In [1]: import numpy as np

In [2]: from numpy import linalg as LA

In [3]: np.set_printoptions(suppress=True, linewidth=140)

In [4]: data = 3 * np.eye(9) + np.ones((9, 9))

In [5]: data
Out[5]: 
array([[4., 1., 1., 1., 1., 1., 1., 1., 1.],
       [1., 4., 1., 1., 1., 1., 1., 1., 1.],
       [1., 1., 4., 1., 1., 1., 1., 1., 1.],
       [1., 1., 1., 4., 1., 1., 1., 1., 1.],
       [1., 1., 1., 1., 4., 1., 1., 1., 1.],
       [1., 1., 1., 1., 1., 4., 1., 1., 1.],
       [1., 1., 1., 1., 1., 1., 4., 1., 1.],
       [1., 1., 1., 1., 1., 1., 1., 4., 1.],
       [1., 1., 1., 1., 1., 1., 1., 1., 4.]])

In [6]: np.allclose(data @ data.T, data.T @ data)
Out[6]: True

In [7]: vec = np.ones(9)

In [8]: for _ in range(4):
   ...:     vec = data @ vec
   ...:     vec /= LA.norm(vec)
   ...:     print(round(vec @ data @ vec, 3))
   ...: 
12.0
12.0
12.0
12.0

In [9]: vec.round(3)
Out[9]: array([0.333, 0.333, 0.333, 0.333, 0.333, 0.333, 0.333, 0.333, 0.333])

In [10]: rng = np.random.default_rng(296976)

In [11]: labels = rng.permutation(9)

In [12]: labels
Out[12]: array([5, 3, 2, 6, 8, 7, 4, 1, 0])

In [13]: other = data[labels][:, labels]

In [14]: np.trace(other)
Out[14]: np.float64(36.0)

In [15]: np.diag(other)
Out[15]: array([4., 4., 4., 4., 4., 4., 4., 4., 4.])

In [16]: other
Out[16]: 
array([[4., 1., 1., 1., 1., 1., 1., 1., 1.],
       [1., 4., 1., 1., 1., 1., 1., 1., 1.],
       [1., 1., 4., 1., 1., 1., 1., 1., 1.],
       [1., 1., 1., 4., 1., 1., 1., 1., 1.],
       [1., 1., 1., 1., 4., 1., 1., 1., 1.],
       [1., 1., 1., 1., 1., 4., 1., 1., 1.],
       [1., 1., 1., 1., 1., 1., 4., 1., 1.],
       [1., 1., 1., 1., 1., 1., 1., 4., 1.],
       [1., 1., 1., 1., 1., 1., 1., 1., 4.]])

In [17]: w1 = np.array([[0, -2, 2],
    ...:     [-1, -2, -2],
    ...:     [3, -1, 0],
    ...:     [1, -3, -3],
    ...:     [-2, -1, -2],
    ...:     [3, 3, -1],
    ...:     [3, -1, -3],
    ...:     [2, -2, -1],
    ...:     [-1, 2, 3]])

In [18]: beta = np.array([2, 3, 3])

In [19]: act = np.maximum(data @ w1 + beta, 0)

In [20]: act
Out[20]: 
array([[10.,  0.,  2.],
       [ 7.,  0.,  0.],
       [19.,  0.,  0.],
       [13.,  0.,  0.],
       [ 4.,  0.,  0.],
       [19.,  5.,  0.],
       [19.,  0.,  0.],
       [16.,  0.,  0.],
       [ 7.,  2.,  5.]])

In [21]: LA.matrix_rank(act)
Out[21]: np.int64(3)

In [22]: Z = np.array([[0, 3], [0, 3], [3, 0]])

In [23]: act @ Z
Out[23]: 
array([[ 6., 30.],
       [ 0., 21.],
       [ 0., 57.],
       [ 0., 39.],
       [ 0., 12.],
       [ 0., 72.],
       [ 0., 57.],
       [ 0., 48.],
       [15., 27.]])

In [24]: vals, V = LA.eigh(data)

In [25]: vec = np.array([2, -2, 3, 1, -1, -1, 2, -3, -1])

In [26]: np.round(V * np.sqrt(vals) @ V.T, 3)
Out[26]: 
array([[1.925, 0.192, 0.192, 0.192, 0.192, 0.192, 0.192, 0.192, 0.192],
       [0.192, 1.925, 0.192, 0.192, 0.192, 0.192, 0.192, 0.192, 0.192],
       [0.192, 0.192, 1.925, 0.192, 0.192, 0.192, 0.192, 0.192, 0.192],
       [0.192, 0.192, 0.192, 1.925, 0.192, 0.192, 0.192, 0.192, 0.192],
       [0.192, 0.192, 0.192, 0.192, 1.925, 0.192, 0.192, 0.192, 0.192],
       [0.192, 0.192, 0.192, 0.192, 0.192, 1.925, 0.192, 0.192, 0.192],
       [0.192, 0.192, 0.192, 0.192, 0.192, 0.192, 1.925, 0.192, 0.192],
       [0.192, 0.192, 0.192, 0.192, 0.192, 0.192, 0.192, 1.925, 0.192],
       [0.192, 0.192, 0.192, 0.192, 0.192, 0.192, 0.192, 0.192, 1.925]])

In [27]: vec @ data @ vec / (vec @ vec), round(float(vals[0]), 3), round(vals[-1], 3)
Out[27]: (np.float64(3.0), 3.0, np.float64(12.0))

In [28]: np.round(V * np.maximum(vals, 0) @ V.T, 3)
Out[28]: 
array([[4., 1., 1., 1., 1., 1., 1., 1., 1.],
       [1., 4., 1., 1., 1., 1., 1., 1., 1.],
       [1., 1., 4., 1., 1., 1., 1., 1., 1.],
       [1., 1., 1., 4., 1., 1., 1., 1., 1.],
       [1., 1., 1., 1., 4., 1., 1., 1., 1.],
       [1., 1., 1., 1., 1., 4., 1., 1., 1.],
       [1., 1., 1., 1., 1., 1., 4., 1., 1.],
       [1., 1., 1., 1., 1., 1., 1., 4., 1.],
       [1., 1., 1., 1., 1., 1., 1., 1., 4.]])

In [29]: (np.sign(V[:, -1].round(6)) == np.sign(V[0, -1].round(6))).astype(int)
Out[29]: array([1, 1, 1, 1, 1, 1, 1, 1, 1])

In [30]: A = np.load("dump.npy")

In [31]: A
Out[31]: 
array([[ 4,  4,  4,  4,  4,  4,  4],
       [ 4,  8,  8,  8,  8,  8,  8],
       [ 4,  8, 12, 12, 12, 12, 12],
       [ 4,  8, 12, 16, 16, 16, 16],
       [ 4,  8, 12, 16, 20, 20, 20],
       [ 4,  8, 12, 16, 20, 24, 24],
       [ 4,  8, 12, 16, 20, 24, 28]])

In [32]: labels = rng.permutation(7)

In [33]: labels
Out[33]: array([1, 5, 0, 2, 6, 4, 3])

In [34]: other = A[labels][:, labels]

In [35]: np.round(np.sort(np.abs(LA.eigvals(other))), 3)
Out[35]: array([ 1.045,  1.198,  1.528,  2.233,  4.   , 10.472, 91.523])

In [36]: round(float(LA.det(other)), 3), round(LA.det(A[labels]), 3)
Out[36]: (16384.0, np.float64(16384.0))

In [37]: other
Out[37]: 
array([[ 8,  8,  4,  8,  8,  8,  8],
       [ 8, 24,  4, 12, 24, 20, 16],
       [ 4,  4,  4,  4,  4,  4,  4],
       [ 8, 12,  4, 12, 12, 12, 12],
       [ 8, 24,  4, 12, 28, 20, 16],
       [ 8, 20,  4, 12, 20, 20, 16],
       [ 8, 16,  4, 12, 16, 16, 16]])
